In [1]: import numpy as np

In [2]: import numpy.linalg as la

In [3]: np.set_printoptions(precision=2, suppress=True, linewidth=120, floatmode="fixed")

In [4]: def rnd(a):
   ...:     return np.round(a, 2) + 0
   ...: 

In [5]: C = 5 * np.array([[0.4, -0.2, -0.4, 0.9, -0.1, -2.3, -0.1],
   ...:     [0.8, -1.1, 0.3, 1.9, 0.5, -0.2, -0.1],
   ...:     [0.5, 1.2, 1.8, 0.3, 0.1, 0.0, -1.3]])

In [6]: rng = np.random.default_rng(34)

In [7]: labels = rng.integers(0, 3, 22)

In [8]: J = C[labels] + rng.normal(size=(22, 7))

In [9]: rnd(J)
Out[9]: 
array([[  2.49,  -1.12,  -2.72,   3.62,  -1.51, -11.22,  -0.85],
       [  2.87,  -1.89,  -1.27,   4.53,  -1.07, -10.46,  -0.35],
       [  2.79,   0.09,  -1.51,   4.01,  -0.31, -10.50,  -1.12],
       [  3.05,   5.80,   8.52,   0.94,  -0.58,  -0.26,  -6.12],
       [  0.02,  -1.40,  -1.79,   4.10,   0.24, -12.31,   0.20],
       [  2.79,  -0.63,  -2.75,   6.24,  -0.77, -11.01,  -1.49],
       [  1.28,  -0.64,  -3.40,   4.92,   1.21, -12.93,  -0.81],
       [  4.81,  -5.88,   2.29,   9.64,   0.80,  -3.60,  -0.79],
       [  2.87,  -1.88,  -0.82,   2.87,   0.10, -11.73,  -0.66],
       [  3.60,  -6.20,   1.37,   8.35,   3.37,  -2.21,   0.05],
       [  0.90,  -2.36,  -1.41,   4.82,  -0.46,  -9.76,  -1.28],
       [  3.41,   6.31,  10.70,   0.42,   0.12,  -0.54,  -7.39],
       [  0.48,  -1.25,  -2.30,   3.56,  -0.76, -13.23,   0.88],
       [  2.98,   6.18,   9.69,   1.13,  -0.18,  -0.58,  -7.28],
       [  3.53,  -4.47,   0.99,  10.86,   2.89,   0.87,  -1.04],
       [  1.77,   5.36,   6.82,   2.23,   0.94,   0.11,  -6.42],
       [  4.92,  -6.40,   1.84,   9.85,   3.27,   0.46,  -0.03],
       [  3.23,  -4.96,   1.24,   9.58,   1.49,  -1.28,  -0.55],
       [  3.72,  -4.99,   3.33,   9.48,   1.63,  -1.28,   0.64],
       [  2.60,   7.01,   9.22,   2.51,   0.11,   1.32,  -6.24],
       [  2.62,   0.42,  -4.14,   5.92,   1.94, -11.68,  -1.01],
       [  2.34,   6.70,   8.91,   0.31,  -0.50,  -1.67,  -7.22]])

In [10]: left, sig, vt = la.svd(J, full_matrices=False)

In [11]: left.shape, sig.shape, vt.shape
Out[11]: ((22, 7), (7,), (7, 7))

In [12]: rnd(np.sqrt((sig ** 2).sum())), rnd(la.norm(J))
Out[12]: (np.float64(60.63), np.float64(60.63))

In [13]: rnd(np.abs(vt[0]))
Out[13]: array([0.22, 0.22, 0.12, 0.53, 0.05, 0.78, 0.03])

In [14]: rnd(left.T @ J @ vt.T)
Out[14]: 
array([[43.54,  0.00,  0.00,  0.00,  0.00,  0.00,  0.00],
       [ 0.00, 32.72,  0.00,  0.00,  0.00,  0.00,  0.00],
       [ 0.00,  0.00, 25.32,  0.00,  0.00,  0.00,  0.00],
       [ 0.00,  0.00,  0.00,  5.98,  0.00,  0.00,  0.00],
       [ 0.00,  0.00,  0.00,  0.00,  3.83,  0.00,  0.00],
       [ 0.00,  0.00,  0.00,  0.00,  0.00,  3.44,  0.00],
       [ 0.00,  0.00,  0.00,  0.00,  0.00,  0.00,  2.42]])

In [15]: rnd(sig)
Out[15]: array([43.54, 32.72, 25.32,  5.98,  3.83,  3.44,  2.42])

In [16]: rnd(np.cumsum(sig ** 2) / np.sum(sig ** 2))
Out[16]: array([0.52, 0.81, 0.98, 0.99, 1.00, 1.00, 1.00])

In [17]: rnd(left.T @ left)
Out[17]: 
array([[1.00, 0.00, 0.00, 0.00, 0.00, 0.00, 0.00],
       [0.00, 1.00, 0.00, 0.00, 0.00, 0.00, 0.00],
       [0.00, 0.00, 1.00, 0.00, 0.00, 0.00, 0.00],
       [0.00, 0.00, 0.00, 1.00, 0.00, 0.00, 0.00],
       [0.00, 0.00, 0.00, 0.00, 1.00, 0.00, 0.00],
       [0.00, 0.00, 0.00, 0.00, 0.00, 1.00, 0.00],
       [0.00, 0.00, 0.00, 0.00, 0.00, 0.00, 1.00]])

In [18]: rnd(vt @ vt.T)
Out[18]: 
array([[1.00, 0.00, 0.00, 0.00, 0.00, 0.00, 0.00],
       [0.00, 1.00, 0.00, 0.00, 0.00, 0.00, 0.00],
       [0.00, 0.00, 1.00, 0.00, 0.00, 0.00, 0.00],
       [0.00, 0.00, 0.00, 1.00, 0.00, 0.00, 0.00],
       [0.00, 0.00, 0.00, 0.00, 1.00, 0.00, 0.00],
       [0.00, 0.00, 0.00, 0.00, 0.00, 1.00, 0.00],
       [0.00, 0.00, 0.00, 0.00, 0.00, 0.00, 1.00]])
